In [1]: import numpy as np

In [2]: np.set_printoptions(precision=2, suppress=True, linewidth=200)

In [3]: def rd(a):
   ...:     return np.round(a, 2) + 0
   ...: 

In [4]: sigma = 3 * 0.9 ** np.arange(3)

In [5]: q, _ = np.linalg.qr(np.array([[1.4, 0.4, -1.8], [0.6, 0.0, 0.3], [-1.6, 0.0, -1.4]]))

In [6]: rng = np.random.default_rng(32)

In [7]: m1 = rng.normal(size=(37, 3)) * sigma @ q

In [8]: print(rd(m1))
[[-2.32  1.62  1.88]
 [-3.98 -0.73 -3.21]
 [-7.18  0.63 -0.56]
 [ 3.07 -1.59 -1.27]
 [-3.51  2.27  0.41]
 [-0.4   1.48 -0.41]
 [ 4.41  1.03 -1.96]
 [-0.54 -1.68 -0.21]
 [ 2.45 -0.1  -0.33]
 [-3.69  1.7   0.9 ]
 [-4.27  7.35  2.93]
 [ 2.29 -0.25 -0.1 ]
 [ 4.58 -2.99 -1.62]
 [-6.74  3.87  0.19]
 [ 0.17 -4.58  1.78]
 [-0.68 -1.89  5.02]
 [ 3.58  1.55 -0.85]
 [-4.5   1.42 -2.91]
 [ 0.02 -0.45  3.87]
 [ 3.42 -1.91  1.5 ]
 [-0.06 -0.17  0.42]
 [-0.96 -2.74 -2.85]
 [ 4.32 -1.1  -4.02]
 [-0.2   1.69  0.49]
 [ 0.79  0.81 -1.82]
 [-2.89 -3.72 -2.4 ]
 [ 0.11 -2.11  0.64]
 [ 1.66 -2.1  -4.84]
 [-0.34  5.04 -0.83]
 [-0.77 -2.65  2.07]
 [-0.08  1.27  2.04]
 [ 0.55 -3.32 -1.69]
 [ 0.07 -0.54 -1.1 ]
 [-1.79  0.85 -3.37]
 [-0.11 -2.4  -1.33]
 [ 2.95  4.36 -1.26]
 [-2.85 -2.15  2.05]]

In [9]: A2 = np.c_[m1[:, :1] @ np.array([[0]]), np.array([-3, -2, -1, -1, -2, -3, -2, 0, 1, 2, 0, -1, 2, -1, 3, 2, 2, -2, -3, 1, 2, -2, 0, 2, -3, -1, -3, 3, -1, 2, 0, 1, 3, 1, -1, 3, -2])]

In [10]: print(A2)
[[ 0. -3.]
 [ 0. -2.]
 [ 0. -1.]
 [ 0. -1.]
 [ 0. -2.]
 [ 0. -3.]
 [ 0. -2.]
 [ 0.  0.]
 [ 0.  1.]
 [ 0.  2.]
 [ 0.  0.]
 [ 0. -1.]
 [ 0.  2.]
 [ 0. -1.]
 [ 0.  3.]
 [ 0.  2.]
 [ 0.  2.]
 [ 0. -2.]
 [ 0. -3.]
 [ 0.  1.]
 [ 0.  2.]
 [ 0. -2.]
 [ 0.  0.]
 [ 0.  2.]
 [ 0. -3.]
 [ 0. -1.]
 [ 0. -3.]
 [ 0.  3.]
 [ 0. -1.]
 [ 0.  2.]
 [ 0.  0.]
 [ 0.  1.]
 [ 0.  3.]
 [ 0.  1.]
 [ 0. -1.]
 [ 0.  3.]
 [ 0. -2.]]

In [11]: print(np.linalg.matrix_rank(np.c_[m1, A2]))
4

In [12]: F = np.loadtxt("layer2.csv", delimiter=",")

In [13]: print(F)
[[ 1.1 -2.7  0.  -0.7 -1.1  0.8  0.6  0.6]
 [ 0.5  0.   1.4  0.5  1.2 -2.9  0.2 -0.4]
 [ 0.5 -2.   0.9 -1.   1.1 -0.7  0.  -0.8]
 [-1.  -0.1 -0.9  0.4  0.   0.2  0.3 -1.2]
 [-1.  -1.   0.6  1.1  1.  -1.1  0.   1. ]
 [ 0.8  0.1 -2.  -0.1  1.4  2.2 -0.6  0.7]
 [-0.2  2.3  1.9 -1.9 -2.1  0.7 -1.   1. ]
 [ 1.8  2.7  2.7 -4.8  1.8 -0.6 -1.2 -0.6]
 [-0.4 -1.1 -0.1  1.4  0.3  1.   0.   0.1]
 [-1.3  0.8 -0.7  0.2  0.9 -2.2 -0.1  0.8]
 [-1.  -1.   1.  -0.1 -0.2  0.9  2.2  0.8]
 [ 0.9  0.1 -0.1 -1.3  0.   2.2  1.9 -0.4]
 [-0.5 -0.7  0.1  1.  -0.6 -0.1  0.6  1. ]
 [-1.  -1.4 -0.5 -0.4  0.5 -0.5 -0.1 -1.2]
 [ 0.6  0.5 -0.2 -0.8 -0.1 -4.5  0.  -0.8]
 [ 1.  -0.6 -0.6  1.  -1.7  1.4  0.3  2.9]
 [-2.   0.   1.2  1.2  1.8  2.4  1.4 -0.1]
 [-1.  -0.6 -1.6  0.9 -2.2  0.3 -0.8 -0.3]
 [ 0.3  1.4  0.3 -0.5 -0.7  0.1 -0.1 -1.3]
 [-0.1 -0.1 -0.3  0.1  1.4  0.4 -1.5  0.4]
 [-0.1 -0.8 -0.1 -0.2 -0.6  0.8  0.2 -2. ]
 [-0.3 -0.4 -0.4 -0.7 -1.  -2.  -0.8  2.3]]

In [14]: Xs = (F - F.mean(axis=0)) / F.std(axis=0)

In [15]: print(rd(Xs.std(axis=0)))
[1. 1. 1. 1. 1. 1. 1. 1.]

In [16]: print(np.argwhere(np.abs(Xs) > 2))
[[ 0  1]
 [ 6  1]
 [ 7  0]
 [ 7  1]
 [ 7  2]
 [ 7  3]
 [10  6]
 [11  6]
 [14  5]
 [15  7]
 [16  0]]

In [17]: b = np.linalg.lstsq(np.delete(Xs, 2, axis=1), Xs[:, 2])[0]

In [18]: print(rd(1 - np.var(Xs[:, 2] - np.delete(Xs, 2, axis=1) @ b)))
0.42

In [19]: print(np.abs(b).argmax())
2
